$ python3 -q
>>> import numpy as np
>>> np.set_printoptions(suppress=True, linewidth=120)
>>> arr = np.load("sample17.npy")
>>> print(arr)
[[ 1 -1  1 -1]
 [ 1  0  0  0]
 [ 1  1  1  1]
 [ 1  2  4  8]
 [ 1  3  9 27]]
>>> rng = np.random.default_rng(49490)
>>> lab = rng.permutation(4)
>>> B = arr[:, lab] * rng.choice([-1, 1], 4)
>>> print(B)
[[ 1 -1 -1 -1]
 [ 1  0  0  0]
 [ 1  1  1 -1]
 [ 1  8  2 -4]
 [ 1 27  3 -9]]
>>> U, _, Vt = np.linalg.svd(arr.T @ B)
>>> print(np.round(U @ Vt, 3) + 0)
[[ 1.  0.  0.  0.]
 [ 0.  0.  1.  0.]
 [ 0.  0.  0. -1.]
 [ 0.  1.  0.  0.]]
>>> w1 = np.array([[2, 9, 8, -8], [-7, -6, 0, -3], [-1, 9, -4, -8], [7, 2, -1, -1]])
>>> coef = np.array([0, 5, -1, 0])
>>> hid = np.maximum(arr @ w1 + coef, 0)
>>> print((hid > 0).astype(int))
[[1 1 1 0]
 [1 1 1 0]
 [1 1 1 0]
 [1 1 0 0]
 [1 1 0 0]]
>>> W2 = np.array([[-2, -2, 1], [-1, 1, 1], [1, -2, 3], [1, 2, 3]])
>>> print(w1 @ W2)
[[-13 -27  11]
 [ 17   2 -22]
 [-19   3 -28]
 [-18 -12   3]]
>>> B = arr + rng.integers(-2, 3, (5, 1)) @ rng.integers(-2, 3, (1, 4))
>>> print(B)
[[-3 -3  5  1]
 [ 3  1 -2 -1]
 [-3 -1  5  3]
 [-1  1  6  9]
 [-3  1 13 29]]
>>> print(np.linalg.matrix_rank(B - arr, tol=1e-8))
1
>>> print(np.abs(B - arr).sum(axis=1))
[12  6 12  6 12]
>>> print(B - arr)
[[-4 -2  4  2]
 [ 2  1 -2 -1]
 [-4 -2  4  2]
 [-2 -1  2  1]
 [-4 -2  4  2]]
>>> print(np.round(np.linalg.svd(B - arr, compute_uv=False), 3) + 0)
[11.832  0.     0.     0.   ]
>>> blk = np.stack([arr, 5 * arr, arr[::-1]])
>>> print((blk @ arr.T).shape)
(3, 5, 5)
>>> print(blk.sum(axis=0))
[[  7  -3  15  21]
 [  7   2   4   8]
 [  7   7   7   7]
 [  7  12  24  48]
 [  7  17  55 161]]
>>> print(np.einsum("bij,cij->bc", blk, blk))
[[  914  4570   -34]
 [ 4570 22850  -170]
 [  -34  -170   914]]
>>> print(blk.shape)
(3, 5, 4)
>>> print(np.linalg.matrix_rank(blk.reshape(3, -1)))
2
>>> E = np.array([[9, 8, 1, -8, 5, 4, -9],
...     [0, 0, 0, 0, 0, 0, 0],
...     [18, 16, 2, -16, 10, 8, -18],
...     [9, 8, 1, -8, 5, 4, -9],
...     [0, 0, 0, 0, 0, 0, 0]])
>>> u = np.array([8, 1, 9])
>>> print(np.correlate(E[3], E[1], "full"))
[0 0 0 0 0 0 0 0 0 0 0 0 0]
>>> print(np.array([np.convolve(row, u, "same") for row in E]))
[[ 73  97   9  41 -35 -23  27]
 [  0   0   0   0   0   0   0]
 [146 194  18  82 -70 -46  54]
 [ 73  97   9  41 -35 -23  27]
 [  0   0   0   0   0   0   0]]
>>> print(np.cross(E[3, :3], E[1, :3]))
[0 0 0]
>>> print(np.polyval(u, E[3]))
[666 529  18 513 214 141 648]
>>> print(np.diff(E, axis=0))
[[ -9  -8  -1   8  -5  -4   9]
 [ 18  16   2 -16  10   8 -18]
 [ -9  -8  -1   8  -5  -4   9]
 [ -9  -8  -1   8  -5  -4   9]]
>>> print(np.linalg.matrix_rank(E))
1
>>> print(np.count_nonzero(E))
21
>>> print(E.sum(axis=0))
[ 36  32   4 -32  20  16 -36]
>>> print(round(np.linalg.norm(E), 3))
44.632
>>> K = np.load("block9.npy")
>>> print(K)
[[1.    0.9   0.81  0.729]
 [0.9   1.    0.9   0.81 ]
 [0.81  0.9   1.    0.9  ]
 [0.729 0.81  0.9   1.   ]]
>>> lab = rng.permutation(4)
>>> B = K[:, lab] * rng.choice([-1, 1], 4)
>>> print(B)
[[-0.81   0.9   -1.     0.729]
 [-0.9    1.    -0.9    0.81 ]
 [-1.     0.9   -0.81   0.9  ]
 [-0.9    0.81  -0.729  1.   ]]
>>> U, _, Vt = np.linalg.svd(K.T @ B)
>>> print(np.round(np.linalg.lstsq(K, B)[0], 3) + 0)
[[ 0.  0. -1.  0.]
 [ 0.  1.  0.  0.]
 [-1.  0.  0.  0.]
 [ 0.  0.  0.  1.]]
>>> print(lab)
[2 1 0 3]
>>> print(round(float(np.linalg.det(K.T)), 3))
0.007
>>> print(round(float(np.linalg.det(2 * K)), 3), round(np.linalg.det(K), 3))
0.11 0.007
>>> F = np.array([[1, -1, 1, -1, -1, 1, -1, 1],
...     [1, 1, 1, 1, 1, 1, 1, 1],
...     [1, -1, 1, -1, 1, -1, 1, -1]])
>>> print(round(np.linalg.norm(F, 1), 3), round(np.linalg.norm(F, np.inf), 3))
3.0 8.0
>>> print(round(float(np.linalg.norm(F, 2)), 3))
2.828
>>> print(F[1] @ F[0])
0
>>> B = np.array([[3, 0],
...     [3, 3],
...     [-2, -2],
...     [-2, -2],
...     [-3, 2],
...     [1, -3],
...     [-1, 0],
...     [3, -2]])
>>> print(F @ B)
[[  8 -10]
 [  2  -4]
 [ -8   4]]
>>> print(np.linalg.matrix_rank(np.vstack([F, B.T])))
5
>>> blk = np.stack([F, -2 * F, F[::-1]])
>>> print(np.einsum("bij,cij->bc", blk, blk))
[[ 24 -48   8]
 [-48  96 -16]
 [  8 -16  24]]
>>> print(blk.shape)
(3, 3, 8)
>>> print(blk.sum(axis=0))
[[ 0  0  0  0  2 -2  2 -2]
 [ 0  0  0  0  0  0  0  0]
 [ 0  0  0  0 -2  2 -2  2]]
>>> vals, evecs = np.linalg.eigh(K)
>>> print(round(float(vals.sum()), 3), np.trace(K))
4.0 4.0
>>> print(np.round(np.linalg.eigvalsh(K + 4 * np.eye(4)), 3))
[4.061 4.102 4.31  7.527]
>>> print(np.round(np.linalg.eigvalsh(K @ K), 3))
[ 0.004  0.01   0.096 12.437]
>>> print(np.round(np.linalg.svd(K, compute_uv=False), 3))
[3.527 0.31  0.102 0.061]
>>> print(np.unique(vals.round(6) + 0, return_counts=True)[1])
[1 1 1 1]
>>> U, s, Vt = np.linalg.svd(F, full_matrices=False)
>>> print(np.allclose(U * s @ Vt, F))
True
>>> print(s.round(3))
[2.828 2.828 2.828]
>>> feats = np.load("a.npy")
>>> print(feats.round(3))
[[ 0.095 -0.158  0.095 -0.158 -0.095 -0.095 -0.095]
 [-0.158  0.263 -0.158  0.263  0.158  0.158  0.158]
 [ 0.095 -0.158  0.095 -0.158 -0.095 -0.095 -0.095]
 [-0.158  0.263 -0.158  0.263  0.158  0.158  0.158]
 [-0.095  0.158 -0.095  0.158  0.095  0.095  0.095]
 [-0.095  0.158 -0.095  0.158  0.095  0.095  0.095]
 [-0.095  0.158 -0.095  0.158  0.095  0.095  0.095]]
>>> def softmax(z):
...     e = np.exp(z - z.max(axis=-1, keepdims=True))
...     return e / e.sum(axis=-1, keepdims=True)
... 
>>> print(np.round(softmax(feats[0] + 4), 3))
[0.166 0.129 0.166 0.129 0.137 0.137 0.137]
>>> print(np.round(softmax(feats[0]), 3))
[0.166 0.129 0.166 0.129 0.137 0.137 0.137]
>>> S = feats @ feats.T / np.sqrt(7)
>>> print(np.round(softmax(S)[0] @ feats, 3))
[-0.055  0.091 -0.055  0.091  0.055  0.055  0.055]
>>> print(softmax(S).round(6).argmax(axis=1))
[0 1 0 1 1 1 1]
>>> vals, evecs = np.linalg.eigh(feats)
>>> print(np.round(evecs @ np.diag(vals) @ evecs.T, 3))
[[ 0.095 -0.158  0.095 -0.158 -0.095 -0.095 -0.095]
 [-0.158  0.263 -0.158  0.263  0.158  0.158  0.158]
 [ 0.095 -0.158  0.095 -0.158 -0.095 -0.095 -0.095]
 [-0.158  0.263 -0.158  0.263  0.158  0.158  0.158]
 [-0.095  0.158 -0.095  0.158  0.095  0.095  0.095]
 [-0.095  0.158 -0.095  0.158  0.095  0.095  0.095]
 [-0.095  0.158 -0.095  0.158  0.095  0.095  0.095]]
>>> print(np.round(np.abs(evecs[:, -1]), 3))
[0.308 0.513 0.308 0.513 0.308 0.308 0.308]
>>> print(np.round(np.linalg.eigvalsh(feats @ feats), 3) + 0)
[0. 0. 0. 0. 0. 0. 1.]
>>> print(vals.round(3) + 0)
[0. 0. 0. 0. 0. 0. 1.]
>>> print(np.round(evecs.T @ evecs, 3) + 0)
[[1. 0. 0. 0. 0. 0. 0.]
 [0. 1. 0. 0. 0. 0. 0.]
 [0. 0. 1. 0. 0. 0. 0.]
 [0. 0. 0. 1. 0. 0. 0.]
 [0. 0. 0. 0. 1. 0. 0.]
 [0. 0. 0. 0. 0. 1. 0.]
 [0. 0. 0. 0. 0. 0. 1.]]
>>> print((vals > 1e-8).sum(), (vals < -1e-8).sum())
1 0
>>> print(np.abs(evecs[:, -1]).round(6).argmax())
1
>>> print(np.round(np.linalg.eigvalsh(feats + 5 * np.eye(7)), 3))
[5. 5. 5. 5. 5. 5. 6.]
>>> print(np.unique(vals.round(6) + 0, return_counts=True)[1])
[6 1]
>>> print(np.round(np.linalg.svd(feats, compute_uv=False), 3) + 0)
[1. 0. 0. 0. 0. 0. 0.]
